>>> import numpy as np
>>> import numpy.linalg as la
>>> np.set_printoptions(suppress=True, linewidth=140)
>>> M = -1 * np.eye(3) + np.eye(3, k=1)
>>> print(M)
[[-1.  1.  0.]
 [ 0. -1.  1.]
 [ 0.  0. -1.]]
>>> # triangular: eigenvalues sit on the diagonal
>>> Q = M.astype(float).copy()
>>> for j in range(3):
...     Q[:, j] -= Q[:, :j] @ (Q[:, :j].T @ Q[:, j])
...     Q[:, j] /= la.norm(Q[:, j])
... 
>>> print(Q.T @ M)
[[ 1. -1.  0.]
 [ 0.  1. -1.]
 [ 0.  0.  1.]]
>>> print(Q.T @ Q)
[[1. 0. 0.]
 [0. 1. 0.]
 [0. 0. 1.]]
>>> print(Q)
[[-1.  0.  0.]
 [ 0. -1.  0.]
 [ 0.  0. -1.]]
>>> x0 = np.array([0, 4, 4])
>>> y = M @ x0
>>> print(y)
[ 4.  0. -4.]
>>> print(np.round(la.solve(M, -2 * y), 2))
[-0. -8. -8.]
>>> print(np.round(la.solve(M.T, M[2]), 2))
[-0. -0.  1.]
>>> print(np.round(la.solve(M, y + M[:, 2]), 2))
[-0.  4.  5.]
>>> print(np.round(np.sort(la.eigvals(M)), 2))
[-1. -1. -1.]
>>> print(M @ M)
[[ 1. -2.  1.]
 [ 0.  1. -2.]
 [ 0.  0.  1.]]
>>> print(np.prod(np.diag(M)), round(la.det(M), 2))
-1.0 -1.0
>>> x0 = np.array([2, 2, -2])
>>> y = M @ x0
>>> beta, lr = np.zeros(3), 1 / la.norm(M, 2) ** 2
>>> for i in range(150):
...     beta -= lr * M.T @ (M @ beta - y)
...     if i % 50 == 0: print(i, round(la.norm(M @ beta - y), 2))
... 
0 1.55
50 0.04
100 0.0
>>> print(beta.round(2))
[ 2.  2. -2.]
>>> other = la.inv(M)
>>> print(M @ other)
[[1. 0. 0.]
 [0. 1. 0.]
 [0. 0. 1.]]
>>> print(np.round(la.det(M) * la.det(other), 2))
1.0
>>> print(np.round(la.cond(M), 2))
4.05
>>> print(np.round(la.det(M) * other, 2))
[[1. 1. 1.]
 [0. 1. 1.]
 [0. 0. 1.]]
>>> print(np.round(la.inv(other), 2))
[[-1.  1. -0.]
 [-0. -1.  1.]
 [-0. -0. -1.]]
>>> mat = np.array([[1, -4, 16, -64],
...     [1, -3, 9, -27],
...     [1, -2, 4, -8],
...     [1, -1, 1, -1],
...     [1, 0, 0, 0],
...     [1, 1, 1, 1],
...     [1, 2, 4, 8],
...     [1, 3, 9, 27],
...     [1, 4, 16, 64]])
>>> print(mat)
[[  1  -4  16 -64]
 [  1  -3   9 -27]
 [  1  -2   4  -8]
 [  1  -1   1  -1]
 [  1   0   0   0]
 [  1   1   1   1]
 [  1   2   4   8]
 [  1   3   9  27]
 [  1   4  16  64]]
>>> # column 3 dominates
>>> other = np.c_[mat[:, :1] @ np.array([[-2]]), np.array([1, -1, 1, 2, 2, 2, -2, 1, 1])]
>>> print(other)
[[-2  1]
 [-2 -1]
 [-2  1]
 [-2  2]
 [-2  2]
 [-2  2]
 [-2 -2]
 [-2  1]
 [-2  1]]
>>> print(np.round(la.norm(la.qr(mat)[0].T @ other, axis=0) ** 2 / ((other ** 2).sum(axis=0) + 1e-12), 2))
[1.   0.32]
>>> Q, V = la.qr(other[:, :1])[0], la.qr(other[:, 1:])[0]
>>> sig = la.svd(Q.T @ V, compute_uv=False)
>>> print(np.round(la.norm(Q @ Q.T - V @ V.T, 2), 2))
0.86
>>> print(np.round(np.degrees(np.arccos(sig.clip(0, 1))), 2))
[59.39]
>>> P = mat @ la.solve(mat.T @ mat, mat.T)
>>> print(np.round(la.eigvalsh(P), 2) + 0)
[0. 0. 0. 0. 0. 1. 1. 1. 1.]
>>> print(np.round(np.diag(P), 2))
[0.86 0.33 0.37 0.31 0.26 0.31 0.37 0.33 0.86]
>>> print(np.allclose(P @ P, P))
True
>>> print(np.trace(P))
4.0
>>> print(np.round(P @ mat[:, 1], 2) + 0)
[-4. -3. -2. -1.  0.  1.  2.  3.  4.]
>>> Q, Rm = la.qr(mat)
>>> print(np.round(np.trace(Q @ Q.T), 2))
4.0
>>> print(Rm.round(2))
[[ -3.     0.   -20.     0.  ]
 [  0.     7.75   0.    91.4 ]
 [  0.     0.    17.55   0.  ]
 [  0.     0.     0.   -37.76]]
>>> print(np.allclose(Rm.T @ Rm, mat.T @ mat))
True
>>> print(np.round(np.abs(np.diag(Rm)), 2))
[ 3.    7.75 17.55 37.76]
>>> other = mat / la.norm(mat, axis=1, keepdims=True)
>>> G = other @ other.T
>>> print(np.argwhere(np.triu(np.abs(G) > 0.95, 1)))
[[0 1]
 [0 2]
 [1 2]
 [6 7]
 [6 8]
 [7 8]]
>>> print(np.round(la.norm(other, axis=1), 2))
[1. 1. 1. 1. 1. 1. 1. 1. 1.]
>>> J = np.array([[4, 4, 0, 0, 0, 0],
...     [2, 2, 0, 0, 0, 0],
...     [-4, -2, 0, 0, 0, 0],
...     [0, 0, 4, 4, 0, 0],
...     [0, 0, 2, 2, 0, 0],
...     [0, 0, -4, -2, 0, 0],
...     [0, 0, 0, 0, 4, 4],
...     [0, 0, 0, 0, 2, 2],
...     [0, 0, 0, 0, -4, -2]])
>>> other = np.c_[J[:, :4] @ np.array([[0, -1, 8, -5], [9, 1, -1, -4], [4, 6, 1, 4], [2, -3, 3, -8]]), np.array([3, 1, 3, -1, 3, -1, -3, -3, -1])]
>>> print(other)
[[ 36   0  28 -36   3]
 [ 18   0  14 -18   1]
 [-18   2 -30  28   3]
 [ 24  12  16 -16  -1]
 [ 12   6   8  -8   3]
 [-20 -18 -10   0  -1]
 [  0   0   0   0  -3]
 [  0   0   0   0  -3]
 [  0   0   0   0  -1]]
>>> print(np.round(la.norm(other - J @ la.lstsq(J, other)[0], axis=0), 2) + 0)
[0.   0.   0.   0.   3.44]
>>> print(la.matrix_rank(other))
5
>>> print(la.matrix_rank(np.c_[J, other]))
7
>>> print(np.round(la.norm(la.qr(J)[0].T @ other, axis=0) ** 2 / ((other ** 2).sum(axis=0) + 1e-12), 2))
[1.   1.   1.   1.   0.76]
>>> U, sig, Vh = la.svd(J, full_matrices=False)
>>> print((sig > 1e-8).sum())
6
>>> print(np.round(U.T @ U, 2) + 0)
[[1. 0. 0. 0. 0. 0.]
 [0. 1. 0. 0. 0. 0.]
 [0. 0. 1. 0. 0. 0.]
 [0. 0. 0. 1. 0. 0.]
 [0. 0. 0. 0. 1. 0.]
 [0. 0. 0. 0. 0. 1.]]
>>> print(U.shape, sig.shape, Vh.shape)
(9, 6) (6,) (6, 6)
>>> other = np.array([[1, 6], [5, -2], [-7, 6], [-7, 5], [3, 2], [7, -3]])
>>> other @ J
Traceback (most recent call last):
  File "<python-input-68>", line 1, in <module>
    other @ J
    ~~~~~~^~~
ValueError: matmul: Input operand 1 has a mismatch in its core dimension 0, with gufunc signature (n?,k),(k,m?)->(n?,m?) (size 9 is different from 2)
>>> print(np.einsum("ij,ij->i", J, J))
[32  8 20 32  8 20 32  8 20]
>>> print(np.einsum("ij->j", J))
[2 4 2 4 2 4]
>>> print(J @ other)
[[ 24  16]
 [ 12   8]
 [-14 -20]
 [-56  44]
 [-28  22]
 [ 42 -34]
 [ 40  -4]
 [ 20  -2]
 [-26  -2]]
